% python3 -q
>>> import numpy as np
>>> np.set_printoptions(suppress=True, linewidth=160)
>>> A = np.array([[2, -2, 0, -6, 3],
...     [-2, 10, 4, 6, -1],
...     [0, 4, 2, 0, 1],
...     [-6, 6, 0, 18, -9],
...     [3, -1, 1, -9, 5]])
>>> U, sv, VT = np.linalg.svd(A, full_matrices=False)
>>> np.round(sv / sv[0], 3) + 0
array([1.   , 0.376, 0.   , 0.   , 0.   ])
>>> np.allclose(U * sv @ VT, A)
True
>>> np.round(U.T @ A @ VT.T, 3) + 0
array([[26.882,  0.   ,  0.   ,  0.   ,  0.   ],
       [ 0.   , 10.118,  0.   ,  0.   ,  0.   ],
       [ 0.   ,  0.   ,  0.   ,  0.   ,  0.   ],
       [ 0.   ,  0.   ,  0.   ,  0.   ,  0.   ],
       [ 0.   ,  0.   ,  0.   ,  0.   ,  0.   ]])
>>> np.round(np.cumsum(sv ** 2) / np.sum(sv ** 2), 3)
array([0.876, 1.   , 1.   , 1.   , 1.   ])
>>> np.round(VT @ VT.T, 3) + 0
array([[1., 0., 0., 0., 0.],
       [0., 1., 0., 0., 0.],
       [0., 0., 1., 0., 0.],
       [0., 0., 0., 1., 0.],
       [0., 0., 0., 0., 1.]])
>>> print(U.shape, sv.shape, VT.shape)
(5, 5) (5,) (5, 5)
>>> print(np.round(np.abs(VT[0]), 3))
[0.27  0.352 0.041 0.809 0.384]
>>> ev, evecs = np.linalg.eigh(A)
>>> x = np.array([2, 7, -5, -3, -3])
>>> x @ A @ x
np.int64(113)
>>> np.round(np.linalg.eigvalsh(A[1:, 1:]), 3) + 0
array([ 0.   ,  0.   , 10.067, 24.933])
>>> print(np.abs(A).sum(axis=1).max(), round(np.abs(ev).max(), 3))
39 26.882
>>> other = np.array([[2, 0], [1, 2], [2, 2], [1, 2], [1, 0]])
>>> np.einsum("ij->j", A)
array([-3, 17,  7,  9, -1])
>>> np.linalg.matrix_rank(A @ other)
np.int64(2)
>>> print(np.einsum("ik,kj->ij", A, other))
[[ -1 -16]
 [ 19  40]
 [  9  12]
 [  3  48]
 [  3 -18]]
>>> np.vstack([A, other.T]).shape
(7, 5)
>>> ev, evecs = np.linalg.eigh(A)
>>> print(np.round(evecs @ np.diag(ev) @ evecs.T, 3) + 0)
[[ 2. -2.  0. -6.  3.]
 [-2. 10.  4.  6. -1.]
 [ 0.  4.  2.  0.  1.]
 [-6.  6.  0. 18. -9.]
 [ 3. -1.  1. -9.  5.]]
>>> np.round(np.linalg.svd(A, compute_uv=False), 3) + 0
array([26.882, 10.118,  0.   ,  0.   ,  0.   ])
>>> np.round(np.linalg.eigvalsh(A @ A), 3) + 0
array([  0.   ,   0.   ,   0.   , 102.383, 722.617])
>>> (ev > 1e-8).sum(), (ev < -1e-8).sum()
(np.int64(2), np.int64(0))
>>> np.unique(ev.round(6) + 0, return_counts=True)[1]
array([3, 1, 1])
>>> np.round(evecs.T @ evecs, 3) + 0
array([[1., 0., 0., 0., 0.],
       [0., 1., 0., 0., 0.],
       [0., 0., 1., 0., 0.],
       [0., 0., 0., 1., 0.],
       [0., 0., 0., 0., 1.]])
